$ python -q
>>> import numpy as np
>>> import numpy.linalg as la
>>> np.set_printoptions(precision=2, suppress=True, linewidth=140)
>>> rnd = lambda a: np.round(a, 2) + 0
>>> J = np.array([[-3, -1, -1], [-1, -3, -1], [-1, -1, -3]])
>>> # symmetric
>>> print(rnd(la.eigvalsh(J).min()))
-5.0
>>> print([round(float(la.det(J[:i, :i])), 2) + 0 for i in range(1, 4)])
[-3.0, 8.0, -20.0]
>>> print(np.all(la.eigvalsh(J) > 0))
False
>>> x0 = np.array([2, 1, 3])
>>> print((J @ x0).argmax())
1
>>> print(J @ (2 * x0))
[-20 -16 -24]
>>> print(J @ np.ones(3))
[-5. -5. -5.]
>>> print(J @ np.eye(3)[0])
[-3. -1. -1.]
>>> print((J * x0).sum(axis=1))
[-10  -8 -12]
>>> P = np.triu(np.array([[3, 9, 9], [5, 5, 7], [1, 8, 3]]), 1) + np.eye(3)
>>> other = P @ J @ la.inv(P)
>>> print(P @ J - J @ P)
[[-18.  -9.  -2.]
 [ -7.   2.   9.]
 [  0.   9.  16.]]
>>> print(rnd(la.det(other)))
-20.0
>>> print(la.matrix_rank(other))
3
>>> print(np.trace(other), np.trace(J))
-9.0 -9
>>> print(other)
[[ -21.  152. -912.]
 [  -8.   62. -384.]
 [  -1.    8.  -50.]]
>>> rng = np.random.default_rng(675)
>>> labels = rng.integers(0, 2, 4)
>>> W0 = np.triu((labels[:, None] == labels) & (rng.random((4, 4)) < 0.8), 1).astype(int)
>>> W0 += W0.T
>>> print(W0)
[[0 0 1 0]
 [0 0 0 0]
 [1 0 0 1]
 [0 0 1 0]]
>>> Uu, sigma, vt = la.svd(W0)
>>> evecs = vt[:(sigma > 1e-8).sum()]
>>> x0 = W0[1] + -2 * W0[2] + rng.integers(2) * np.eye(4)[0]
>>> print(x0)
[-1.  0.  0. -2.]
>>> print(rnd(evecs.T @ evecs))
[[0.5 0.  0.  0.5]
 [0.  0.  0.  0. ]
 [0.  0.  1.  0. ]
 [0.5 0.  0.  0.5]]
>>> print(np.allclose(evecs.T @ evecs @ x0, x0))
False
>>> print(la.matrix_rank(np.vstack([W0, x0])))
3
>>> other = np.array([[0, -2, -1], [1, -2, 1], [-2, -1, 0], [1, 0, 0]])
>>> print(la.matrix_rank(np.vstack([W0, other.T])))
4
>>> print(np.vstack([W0, other.T]).shape)
(7, 4)
>>> print(np.einsum("ij,ij->i", W0, W0))
[1 0 2 1]
>>> print(W0 @ other)
[[-2 -1  0]
 [ 0  0  0]
 [ 1 -2 -1]
 [-2 -1  0]]
>>> print(np.einsum("ij->j", W0))
[1 0 2 1]
>>> print(np.einsum("ik,kj->ij", W0, other))
[[-2 -1  0]
 [ 0  0  0]
 [ 1 -2 -1]
 [-2 -1  0]]
>>> print(la.matrix_rank(W0 @ other))
2
>>> print(rnd(la.eigvals(W0)))
[-1.41  0.    1.41  0.  ]
>>> print(rnd(la.det(W0[::-1])))
0.0
>>> print(rnd(np.poly(W0)))
[ 1.  0. -2.  0.  0.]
>>> labels = rng.integers(0, 2, 3)
>>> M = np.triu((labels[:, None] == labels) & (rng.random((3, 3)) < 0.8), 1).astype(int)
>>> M += M.T
>>> print(M)
[[0 1 0]
 [1 0 0]
 [0 0 0]]
>>> r = la.matrix_rank(M)
>>> print(r)
2
>>> ns = la.svd(M)[2][r:].T
>>> print(ns.shape)
(3, 1)
>>> print([int(la.matrix_rank(M[:i])) for i in range(1, len(M) + 1)])
[1, 2, 2]
>>> print(ns @ ns.T)
[[0. 0. 0.]
 [0. 0. 0.]
 [0. 0. 1.]]
>>> print(np.allclose(M @ ns, 0))
True
>>> P = np.triu(np.array([[-3, -2, 3], [-3, 1, 0], [-2, -1, 3]]), 1) + np.eye(3)
>>> other = P @ M @ la.inv(P)
>>> print(np.trace(other), np.trace(M))
0.0 0
>>> data = rng.normal(size=(24, 3))
>>> data = 10 * data / la.norm(data, axis=1, keepdims=True)
>>> print(rnd(data))
[[ 1.73 -7.2  -6.72]
 [-5.37  8.33  1.29]
 [ 3.05  5.45 -7.81]
 [-7.91 -2.57  5.56]
 [-5.73 -7.37 -3.58]
 [ 7.76  4.23 -4.67]
 [-6.03 -5.28 -5.98]
 [ 1.98 -8.35  5.13]
 [-7.64  3.27  5.57]
 [-6.06 -5.76  5.49]
 [-8.11  5.8  -0.82]
 [ 4.03  2.67 -8.76]
 [ 0.16 -0.05 10.  ]
 [-4.12 -8.46 -3.38]
 [-5.74 -5.5   6.07]
 [ 6.12 -6.1  -5.04]
 [ 8.05 -4.95  3.28]
 [-0.94  9.61 -2.59]
 [-9.18  2.79  2.8 ]
 [ 9.23  3.85 -0.24]
 [ 8.5  -1.13 -5.14]
 [-5.42  5.88  6.  ]
 [ 4.17 -5.74  7.04]
 [ 9.46 -2.45 -2.12]]
>>> x0 = np.array([2, 0, 0])
>>> y = data @ x0
>>> print(rnd(la.lstsq(data, y)[0]))
[2. 0. 0.]
>>> y = y + 0.1 * rng.normal(size=24)
>>> print(rnd(y))
[  3.56 -10.68   6.09 -15.91 -11.4   15.35 -12.07   3.79 -15.31 -11.96 -16.06   7.98   0.23  -8.18 -11.56  12.21  16.23  -1.85 -18.34
  18.5   16.97 -10.8    8.33  18.98]
>>> coef, *_ = la.lstsq(data, y)
>>> print([round(float(la.norm(la.solve(data.T @ data + lam * np.eye(3), data.T @ y))), 2) for lam in (0, 1, 10, 100)])
[2.0, 1.99, 1.97, 1.79]
>>> print(rnd(data.T @ (y - data @ coef)))
[0. 0. 0.]
>>> print(coef.round())
[ 2. -0. -0.]
>>> Z = 20 * np.array([[0.0, -1.9, -0.9], [0.3, 0.1, 0.0], [0.1, -1.1, 2.6]])
>>> labels = rng.integers(0, 3, 15)
>>> K = Z[labels] + rng.normal(size=(15, 3))
>>> print(rnd(K))
[[  3.72   2.75  -0.86]
 [  5.64   2.93   0.71]
 [  0.26 -22.53  54.19]
 [  1.45 -22.28  52.34]
 [  6.61   0.71   0.14]
 [  0.01 -38.82 -18.99]
 [  0.6  -39.74 -17.63]
 [  5.6    2.69  -1.22]
 [  6.07   2.39  -1.45]
 [  1.26 -20.33  50.73]
 [  0.58 -38.07 -17.75]
 [  1.34 -36.82 -18.39]
 [  4.99   4.1    0.65]
 [  5.81  -0.1    0.14]
 [  6.29   1.33   1.65]]
>>> def softmax(z):
...     e = np.exp(z - z.max(axis=-1, keepdims=True))
...     return e / e.sum(axis=-1, keepdims=True)
... 
>>> print(rnd(softmax(K).sum(axis=1)))
[1. 1. 1. 1. 1. 1. 1. 1. 1. 1. 1. 1. 1. 1. 1.]
>>> print(rnd(softmax(10 * K[11])))
[1. 0. 0.]
>>> print(rnd(softmax(K[11])))
[1. 0. 0.]
>>> S = K @ K.T / np.sqrt(3)
>>> print(softmax(S).round(6).argmax(axis=1))
[ 8  1  2  2  4  6  6  8  8  2  6  6 12  4  3]
>>> Xc = K - K.mean(axis=0)
>>> evecs = la.svd(Xc)[2][:2]
>>> other = Xc - Xc @ evecs.T @ evecs
>>> print(la.norm(other, axis=1).round(6).argmax())
0
>>> print(rnd(np.cov(Xc @ evecs.T, rowvar=False)))
[[654.76   0.  ]
 [  0.   333.6 ]]
>>> print(rnd(np.diag(evecs.T @ evecs)))
[0.02 0.98 1.  ]
>>> Xc = K - K.mean(axis=0)
>>> Uu, sigma, vt = la.svd(Xc, full_matrices=False)
>>> print(rnd(np.abs(vt[-1])))
[0.99 0.13 0.03]
>>> print(rnd(sigma ** 2 / (sigma ** 2).sum()))
[0.66 0.34 0.  ]
>>> print(rnd(Xc.mean(axis=0)))
[0. 0. 0.]
>>> print(la.matrix_rank(Xc))
3
>>> print(np.abs(vt[0]).argmax())
2
>>> print(np.abs(Uu[:, 0]).argmax())
2
>>> print(rnd(vt[0] * np.sign(vt[0, np.abs(vt[0]).argmax()])))
[-0.01  0.11  0.99]
>>> P = K @ la.solve(K.T @ K, K.T)
>>> print(rnd(np.diag(P)))
[0.06 0.12 0.36 0.34 0.17 0.26 0.26 0.12 0.14 0.31 0.24 0.24 0.1  0.13 0.15]
>>> print(np.allclose(P @ P, P))
True
>>> print(rnd(P @ K[:, 2]))
[ -0.86   0.71  54.19  52.34   0.14 -18.99 -17.63  -1.22  -1.45  50.73 -17.75 -18.39   0.65   0.14   1.65]
>>> print(rnd(la.eigvalsh(P)))
[0. 0. 0. 0. 0. 0. 0. 0. 0. 0. 0. 0. 1. 1. 1.]
>>> other = np.c_[K[:, :2] @ np.array([[1, -7], [9, 0]]), np.array([0, -1, -1, -3, 0, 1, -1, 0, -1, -2, -1, -3, 2, -1, -1])]
>>> print(rnd(other))
[[  28.47  -26.05    0.  ]
 [  31.99  -39.47   -1.  ]
 [-202.46   -1.83   -1.  ]
 [-199.07  -10.14   -3.  ]
 [  12.98  -46.24    0.  ]
 [-349.4    -0.07    1.  ]
 [-357.09   -4.19   -1.  ]
 [  29.85  -39.22    0.  ]
 [  27.62  -42.52   -1.  ]
 [-181.74   -8.81   -2.  ]
 [-342.05   -4.04   -1.  ]
 [-330.     -9.37   -3.  ]
 [  41.85  -34.91    2.  ]
 [   4.94  -40.69   -1.  ]
 [  18.25  -44.05   -1.  ]]
>>> print(rnd(la.lstsq(K, other[:, 0])[0]))
[1. 9. 0.]
>>> print(la.matrix_rank(np.c_[K, other]))
4
>>> mat = np.array([[4, 5, 5, 7], [5, 10, 4, 0], [5, 4, 8, 7], [7, 0, 7, 4]])
>>> print(mat)
[[ 4  5  5  7]
 [ 5 10  4  0]
 [ 5  4  8  7]
 [ 7  0  7  4]]
>>> # symmetric
>>> evals, evecs = la.eig(mat)
>>> print(rnd(np.sort(la.eigvals(mat @ mat))))
[  1.34  19.6   72.61 430.44]
>>> print(rnd(np.prod(evals)))
-907.0
>>> print(rnd(evals))
[20.75 -4.43  1.16  8.52]
>>> Xc = (data - data.mean(axis=0)) / data.std(axis=0)
>>> print(np.argwhere(np.abs(Xc) > 2))
[]
>>> coef = la.lstsq(np.delete(Xc, 0, axis=1), Xc[:, 0])[0]
>>> print(rnd(coef))
[-0.09 -0.35]
>>> other = mat / la.norm(mat, axis=1, keepdims=True)
>>> gram = other @ other.T
>>> print(rnd(gram))
[[1.   0.71 0.97 0.79]
 [0.71 1.   0.66 0.5 ]
 [0.97 0.66 1.   0.9 ]
 [0.79 0.5  0.9  1.  ]]
>>> print(rnd(np.degrees(np.arccos(np.clip(gram[3, 0], -1, 1)))))
37.37
>>> print((np.abs(gram) > 0.9).astype(int))
[[1 0 1 0]
 [0 1 0 0]
 [1 0 1 0]
 [0 0 0 1]]
